$ ipython --no-banner

In [1]: import numpy as np

In [2]: from numpy import linalg as LA

In [3]: np.set_printoptions(suppress=True, linewidth=200)

In [4]: K = np.abs(np.array([[2, 8, 5, 7], [6, 8, 1, 6], [7, 8, 6, 6], [8, 2, 7, 2]])) + np.eye(4)

In [5]: K = K / K.sum(axis=1, keepdims=True)

In [6]: print(K.round(2))
[[0.13 0.35 0.22 0.3 ]
 [0.27 0.41 0.05 0.27]
 [0.25 0.29 0.25 0.21]
 [0.4  0.1  0.35 0.15]]

In [7]: W1 = np.array([[4, 0], [6, 5], [5, 0], [0, 7]])

In [8]: b = np.array([2, 0])

In [9]: hid = np.maximum(K @ W1 + b, 0)

In [10]: print(hid.round(2))
[[5.7  3.87]
 [5.77 3.95]
 [5.96 2.93]
 [5.95 1.55]]

In [11]: C = np.array([[0, 2, 1], [-1, 2, 0]])

In [12]: print(W1 @ C)
[[ 0  8  4]
 [-5 22  6]
 [ 0 10  5]
 [-7 14  0]]

In [13]: data = np.load("out12.npy")

In [14]: print(data)
[[0 3 0]
 [3 0 2]
 [3 0 0]
 [1 3 1]
 [1 3 1]
 [1 0 3]
 [1 1 1]
 [1 0 2]
 [3 2 1]]

In [15]: M2 = data / np.sqrt((data ** 2).mean(axis=1, keepdims=True))

In [16]: print(np.round(LA.norm(M2, axis=1), 2))
[1.73 1.73 1.73 1.73 1.73 1.73 1.73 1.73 1.73]

In [17]: print(np.round(data - data.mean(axis=1, keepdims=True), 2))
[[-1.    2.   -1.  ]
 [ 1.33 -1.67  0.33]
 [ 2.   -1.   -1.  ]
 [-0.67  1.33 -0.67]
 [-0.67  1.33 -0.67]
 [-0.33 -1.33  1.67]
 [ 0.    0.    0.  ]
 [ 0.   -1.    1.  ]
 [ 1.    0.   -1.  ]]
